>>> import numpy as np
>>> np.set_printoptions(suppress=True, linewidth=200)
>>> W0 = np.loadtxt("sample2.csv", delimiter=",")
>>> print(W0)
[[ 0.83 -0.99  0.65  1.55]
 [ 0.68 -0.65  1.06  1.76]
 [ 0.64 -1.22  1.27  2.18]
 [ 1.14 -1.21  1.17  1.77]
 [ 1.17 -0.74  0.92  2.16]
 [ 1.04 -1.35  1.41  2.23]
 [ 0.87 -1.26  1.73  2.34]
 [ 2.33  1.69 -1.73  1.98]
 [ 2.17  2.11 -2.1   1.97]
 [ 2.38  2.08 -2.09  1.83]
 [ 2.3   1.97 -2.13  1.95]
 [ 1.69  1.67 -2.22  1.76]
 [ 1.84  2.14 -2.09  2.1 ]
 [ 1.84  1.62 -2.07  1.45]
 [-0.85  0.88 -2.17  0.67]
 [-1.25  0.69 -2.55 -0.16]
 [-1.04  0.96 -1.65  0.38]
 [-1.12  1.2  -2.21  0.64]
 [-0.5   1.01 -1.97 -0.11]
 [-1.03  1.14 -2.2   0.5 ]
 [-0.9   0.98 -2.07 -0.51]]
>>> Ac = W0 - W0.mean(axis=0)
>>> vecs = np.linalg.svd(Ac)[2][:3]
>>> Y = Ac - Ac @ vecs.T @ vecs
>>> print(np.round(np.diag(vecs.T @ vecs), 2))
[0.99 0.47 0.59 0.94]
>>> gram = W0.T @ W0
>>> print(round(float(np.trace(gram)), 2), round(float((W0 ** 2).sum()), 2))
210.92 210.92
>>> print(np.round(np.linalg.eigvalsh(gram)[::-1], 2))
[124.19  73.88  11.96   0.89]
>>> print(np.linalg.matrix_rank(gram))
4
>>> d = np.linalg.norm(W0[:, None] - W0[None], axis=-1)
>>> print(np.unravel_index(d.round(6).argmax(), d.shape))
(np.int64(6), np.int64(15))
>>> print((d + 1e9 * np.eye(21)).round(6).argmin(axis=1))
[ 1  0  5  5  1  6  5 10 10 10  9 13  8 11 19 20 19 19 20 17 18]
>>> print(d[14].round(6).argsort(kind="stable")[:4])
[14 19 17 16]
>>> print(np.flatnonzero(d[14] < d.mean() / 2))
[14 15 16 17 18 19 20]
>>> print(np.linalg.matrix_rank(d ** 2))
6
>>> print(d.mean(axis=1).argmax())
6
>>> print(d.shape)
(21, 21)
>>> data = np.loadtxt("block7.csv", delimiter=",")
>>> print(data)
[[1. 0. 0. 0. 0. 0. 0. 0. 0. 0. 0. 0.]
 [0. 0. 0. 0. 0. 0. 0. 0. 0. 0. 0. 0.]
 [2. 1. 1. 0. 0. 0. 0. 0. 0. 0. 0. 0.]
 [3. 3. 2. 1. 0. 0. 0. 0. 0. 0. 0. 0.]
 [3. 2. 2. 2. 2. 0. 0. 0. 0. 0. 0. 0.]
 [3. 1. 2. 3. 1. 2. 0. 0. 0. 0. 0. 0.]
 [3. 1. 1. 3. 1. 0. 0. 0. 0. 0. 0. 0.]
 [2. 1. 3. 2. 1. 1. 1. 0. 0. 0. 0. 0.]
 [0. 3. 0. 2. 1. 1. 2. 3. 0. 0. 0. 0.]
 [1. 3. 0. 2. 2. 2. 2. 2. 1. 0. 0. 0.]
 [3. 1. 2. 3. 3. 3. 0. 3. 2. 1. 2. 0.]
 [1. 0. 3. 2. 0. 2. 0. 1. 0. 1. 0. 3.]]
>>> print(np.linalg.lstsq(data[:-1].T, data[-1])[2])
10
>>> print(np.round(np.trace(np.linalg.pinv(data) @ data), 2))
11.0
>>> print(np.abs(np.diag(np.linalg.qr(data)[1])) > 1e-9)
[ True  True  True  True  True  True  True  True  True  True  True False]
>>> print(np.allclose(data[:-1].T @ np.linalg.lstsq(data[:-1].T, data[-1])[0], data[-1]))
False
>>> cent = W0[[2, 6]].astype(float)
>>> for _ in range(4):
...     idx = np.linalg.norm(W0[:, None] - cent, axis=-1).argmin(axis=1)
...     cent = np.array([W0[idx == j].mean(axis=0) for j in range(2)])
... 
>>> print(idx)
[1 1 1 1 1 1 1 0 0 0 0 0 0 0 0 0 0 0 0 0 0]
>>> print(np.round(cent[1] - cent[0], 2))
[ 0.35 -2.5   3.26  0.97]
>>> print(np.bincount(idx))
[14  7]
>>> print(cent.round(2))
[[ 0.56  1.44 -2.09  1.03]
 [ 0.91 -1.06  1.17  2.  ]]
>>> F = np.loadtxt("x.csv", delimiter=",")
>>> print(F)
[[-1.5  -1.3  -0.32  0.3   2.2  -0.2   0.4   1.    0.1   0.6  -1.5 ]
 [ 0.7  -0.7  -1.88 -0.2   1.5   0.9   1.9  -0.1   0.1  -1.4  -0.2 ]
 [ 1.7   0.3   1.97  0.6   1.   -0.2  -2.1  -1.2  -0.5   0.9  -0.5 ]
 [-1.1  -0.7  -0.84 -1.6  -2.4   0.3   0.8   0.4  -2.2   2.    0.8 ]
 [-0.7  -0.6   0.5   0.4   0.2   0.   -0.5  -0.3   0.4  -0.7  -1.5 ]
 [-0.4   0.   -0.6   1.4  -2.9   0.5   0.7  -0.9  -0.7  -1.3   0.  ]
 [-0.8  -1.6   0.42  0.6  -1.2   0.7  -0.4  -0.9   0.3  -0.2   0.7 ]
 [-1.3   0.9  -1.65 -1.5   0.9   0.1   1.7   0.7  -1.4  -0.1  -0.3 ]
 [-0.3  -1.1  -0.71 -0.7   0.4   0.3   0.7  -1.1   0.4  -1.   -0.7 ]
 [-1.1   0.2   1.29  0.9  -0.8  -1.7  -1.3  -0.4  -0.3   0.2   1.  ]
 [ 0.9   0.7  -0.4   0.9  -1.3   1.8   0.4   0.3  -1.1   1.    0.1 ]
 [ 0.5   0.   -0.19  1.6   1.2   0.5   0.2   0.5   0.3   0.7  -0.4 ]
 [ 1.6  -2.2   0.98  0.4  -0.2  -0.6  -1.    1.4  -0.2   1.5  -0.1 ]
 [ 0.4   0.9  -1.42  1.2   0.3   0.9   1.4   1.3  -1.4  -0.2   0.4 ]
 [ 0.3   1.   -0.1  -0.3  -0.9   0.7   0.1  -0.1   0.3   0.    1.  ]
 [ 0.1  -0.2  -0.18  0.1  -0.2  -1.1   0.2   0.7  -0.4  -1.4  -0.6 ]
 [-0.3   1.7   0.89 -0.4   0.3  -1.3  -0.9   0.8  -0.6  -0.7   2.7 ]
 [-0.2   1.9  -0.78 -0.9  -0.1  -1.    0.8  -0.5   1.    2.3  -0.4 ]
 [-0.4   1.3   1.    1.8  -0.6   0.6  -1.   -0.3   1.3  -2.2  -0.4 ]
 [-1.3  -1.4  -0.06 -0.5   0.   -1.9  -0.1  -1.5  -0.6   0.3   0.9 ]]
>>> rng = np.random.default_rng(914)
>>> Y = F + rng.integers(-2, 3, (20, 10)) @ rng.integers(-2, 3, (10, 11))
>>> print(Y.round(2))
[[ -5.5   -1.3   -3.32   8.3    6.2   -1.2  -10.6    5.     3.1   -1.4   -2.5 ]
 [ -4.3   -0.7   -3.88   5.8    6.5   -2.1   -9.1    6.9   -2.9    0.6   -9.2 ]
 [ -1.3    2.3   -3.03  16.6    0.    -7.2   -2.1    6.8    0.5    2.9    5.5 ]
 [ -2.1    3.3   -0.84   1.4   -3.4   -2.7   -3.2    2.4   -8.2    4.     2.8 ]
 [  6.3    1.4    1.5   -0.6   -2.8   -2.    10.5   -2.3    7.4    5.3   11.5 ]
 [  5.6   -3.     1.4  -13.6   -2.9    4.5   12.7   -5.9    1.3    2.7   -2.  ]
 [  1.2    3.4   -2.58  -3.4   -4.2    4.7    2.6    2.1   -3.7    4.8    5.7 ]
 [-13.3    3.9    9.35  -0.5   -5.1  -11.9   -2.3   -8.3   -7.4  -13.1   -3.3 ]
 [ -0.3   -8.1   -0.71 -11.7    4.4   -4.7    3.7   -2.1   -4.6   -2.    -4.7 ]
 [ -4.1    3.2   -0.71  15.9    1.2   -1.7  -11.3   -1.4    2.7   -5.8    2.  ]
 [-10.1    8.7    4.6    5.9   -6.3   -9.2   -9.6   -4.7  -10.1  -11.     7.1 ]
 [  7.5   -2.     1.81   6.6   -4.8    8.5   -5.8   -4.5   -6.7   -2.3    6.6 ]
 [  5.6   -6.2    5.98   2.4    0.8   -0.6    0.    -2.6    2.8    3.5   -6.1 ]
 [ -3.6    5.9   -0.42 -11.8    4.3   -0.1    6.4   -2.7    6.6   -2.2   -1.6 ]
 [ -7.7   10.     8.9   -1.3  -12.9   -1.3   -0.9   -5.1   -2.7   -6.     6.  ]
 [ -7.9   -4.2   13.82   3.1  -10.2  -16.1    8.2   -5.3    2.6   -4.4   -3.6 ]
 [ -7.3    3.7    2.89  12.6    4.3   -2.3   -5.9   -2.2    7.4   -6.7  -11.3 ]
 [ -6.2    7.9   -4.78  -1.9   -4.1  -10.    -4.2    1.5  -13.    -4.7   16.6 ]
 [  0.6   -9.7    4.     4.8    0.4    6.6   -8.    -2.3    6.3   -3.2  -11.4 ]
 [ -6.3    8.6   -1.06   0.5    2.   -10.9   11.9    0.5    5.4    5.3   -1.1 ]]
>>> print(np.round(np.linalg.svd(Y - F, compute_uv=False), 2) + 0)
[52.91 44.15 39.12 31.17 25.54 19.55 13.81  9.35  7.4   1.57  0.  ]
>>> print(np.linalg.matrix_rank(Y - F, tol=1e-8))
10
